% ipython --no-banner

In [1]: import numpy as np

In [2]: from numpy import linalg as LA

In [3]: np.set_printoptions(precision=2, suppress=True, linewidth=160, sign=" ")

In [4]: J = np.load("case16.npy")

In [5]: J
Out[5]: 
array([[ 6, -2, -4, -6,  2,  4],
       [ 4, -2,  6, -4,  2, -6],
       [-6, -6,  4,  6,  6, -4],
       [ 6, -2, -4, -6,  2,  4],
       [ 4, -2,  6, -4,  2, -6],
       [-6, -6,  4,  6,  6, -4]])

In [6]: # looks like rank 3

In [7]: rank = LA.matrix_rank(J)

In [8]: rank
Out[8]: np.int64(3)

In [9]: ns = LA.svd(J)[2][rank:].T

In [10]: np.round(J @ ns, 2) + 0
Out[10]: 
array([[ 0.,  0.,  0.],
       [ 0.,  0.,  0.],
       [ 0.,  0.,  0.],
       [ 0.,  0.,  0.],
       [ 0.,  0.,  0.],
       [ 0.,  0.,  0.]])

In [11]: np.round(ns @ ns.T, 2) + 0
Out[11]: 
array([[ 0.5,  0. ,  0. ,  0.5,  0. ,  0. ],
       [ 0. ,  0.5,  0. ,  0. ,  0.5,  0. ],
       [ 0. ,  0. ,  0.5,  0. ,  0. ,  0.5],
       [ 0.5,  0. ,  0. ,  0.5,  0. ,  0. ],
       [ 0. ,  0.5,  0. ,  0. ,  0.5,  0. ],
       [ 0. ,  0. ,  0.5,  0. ,  0. ,  0.5]])

In [12]: ns.shape
Out[12]: (6, 3)

In [13]: (J - J.T) / 2
Out[13]: 
array([[ 0., -3.,  1., -6., -1.,  5.],
       [ 3.,  0.,  6., -1.,  2.,  0.],
       [-1., -6.,  0.,  5.,  0., -4.],
       [ 6.,  1., -5.,  0.,  3., -1.],
       [ 1., -2.,  0., -3.,  0., -6.],
       [-5.,  0.,  4.,  1.,  6.,  0.]])

In [14]: np.allclose(J @ J.T, J.T @ J)
Out[14]: False

In [15]: J.inv()
---------------------------------------------------------------------------
AttributeError                            Traceback (most recent call last)
Cell In[15], line 1
----> 1 J.inv()

AttributeError: 'numpy.ndarray' object has no attribute 'inv'

In [16]: np.round(np.abs(LA.eigvals(J)).max(), 2)
Out[16]: np.float64(0.0)

In [17]: np.round(LA.det(J), 2)
Out[17]: np.float64(0.0)

In [18]: np.round(np.sort(np.abs(LA.eigvals(J))), 2) + 0
Out[18]: array([ 0.,  0.,  0.,  0.,  0.,  0.])

In [19]: np.allclose(J, J.T)
Out[19]: False

In [20]: U, sv, Vt = LA.svd(J)

In [21]: evecs = Vt[:(sv > 1e-8).sum()]

In [22]: rng = np.random.default_rng(397205)

In [23]: vec = J[2] + 5 * J[4] + rng.integers(2) * np.eye(6)[0]

In [24]: vec
Out[24]: array([ 14., -16.,  34., -14.,  16., -34.])

In [25]: np.round(evecs.T @ evecs, 2) + 0
Out[25]: 
array([[ 0.5,  0. ,  0. , -0.5,  0. ,  0. ],
       [ 0. ,  0.5,  0. ,  0. , -0.5,  0. ],
       [ 0. ,  0. ,  0.5,  0. ,  0. , -0.5],
       [-0.5,  0. ,  0. ,  0.5,  0. ,  0. ],
       [ 0. , -0.5,  0. ,  0. ,  0.5,  0. ],
       [ 0. ,  0. , -0.5,  0. ,  0. ,  0.5]])

In [26]: LA.matrix_rank(np.vstack([J, vec]))
Out[26]: np.int64(3)

In [27]: np.diag(evecs.T @ evecs)
Out[27]: array([ 0.5,  0.5,  0.5,  0.5,  0.5,  0.5])

In [28]: np.allclose(J[:-1].T @ LA.lstsq(J[:-1].T, J[-1])[0], J[-1])
Out[28]: True

In [29]: np.unique(J.round(6), axis=0).shape
Out[29]: (3, 6)

In [30]: J @ LA.pinv(J) @ J
Out[30]: 
array([[ 6., -2., -4., -6.,  2.,  4.],
       [ 4., -2.,  6., -4.,  2., -6.],
       [-6., -6.,  4.,  6.,  6., -4.],
       [ 6., -2., -4., -6.,  2.,  4.],
       [ 4., -2.,  6., -4.,  2., -6.],
       [-6., -6.,  4.,  6.,  6., -4.]])

In [31]: round(float(np.trace(LA.pinv(J) @ J)), 2)
Out[31]: 3.0

In [32]: np.abs(np.diag(LA.qr(J)[1])) > 1e-9
Out[32]: array([ True,  True,  True, False, False, False])

In [33]: U, sv, Vt = LA.svd(J)

In [34]: sv.round(2) + 0
Out[34]: array([ 21.55,  15.28,  10.11,   0.  ,   0.  ,   0.  ])

In [35]: other = U[:, :3] @ np.diag(sv[:3]) @ Vt[:3]

In [36]: other
Out[36]: 
array([[ 6., -2., -4., -6.,  2.,  4.],
       [ 4., -2.,  6., -4.,  2., -6.],
       [-6., -6.,  4.,  6.,  6., -4.],
       [ 6., -2., -4., -6.,  2.,  4.],
       [ 4., -2.,  6., -4.,  2., -6.],
       [-6., -6.,  4.,  6.,  6., -4.]])

In [37]: LA.matrix_rank(J, rtol=0.05)
Out[37]: np.int64(3)

In [38]: np.round(LA.norm(J - other) / LA.norm(J), 2)
Out[38]: np.float64(0.0)

In [39]: LA.matrix_rank(other)
Out[39]: np.int64(3)

In [40]: round(np.abs(J - other).max(), 2)
Out[40]: np.float64(0.0)

In [41]: arr = np.array([[1.0, 0.5, 0.25, 0.12, 0.06, 0.03, 0.02],
    ...:     [0.5, 1.0, 0.5, 0.25, 0.12, 0.06, 0.03],
    ...:     [0.25, 0.5, 1.0, 0.5, 0.25, 0.12, 0.06],
    ...:     [0.12, 0.25, 0.5, 1.0, 0.5, 0.25, 0.12],
    ...:     [0.06, 0.12, 0.25, 0.5, 1.0, 0.5, 0.25],
    ...:     [0.03, 0.06, 0.12, 0.25, 0.5, 1.0, 0.5],
    ...:     [0.02, 0.03, 0.06, 0.12, 0.25, 0.5, 1.0]])

In [42]: vec = np.array([-1, -4, -5, 4, -4, -4, 1])

In [43]: y = arr @ vec

In [44]: c, lr = np.zeros(7), 1 / LA.norm(arr, 2) ** 2

In [45]: for i in range(30):
    ...:     c -= lr * arr.T @ (arr @ c - y)
    ...:     if i % 10 == 0: print(i, round(LA.norm(arr @ c - y), 2))
    ...: 
0 3.9
10 2.43
20 1.71

In [46]: c
Out[46]: array([-1.41, -3.99, -3.57,  1.83, -2.88, -3.51,  0.28])
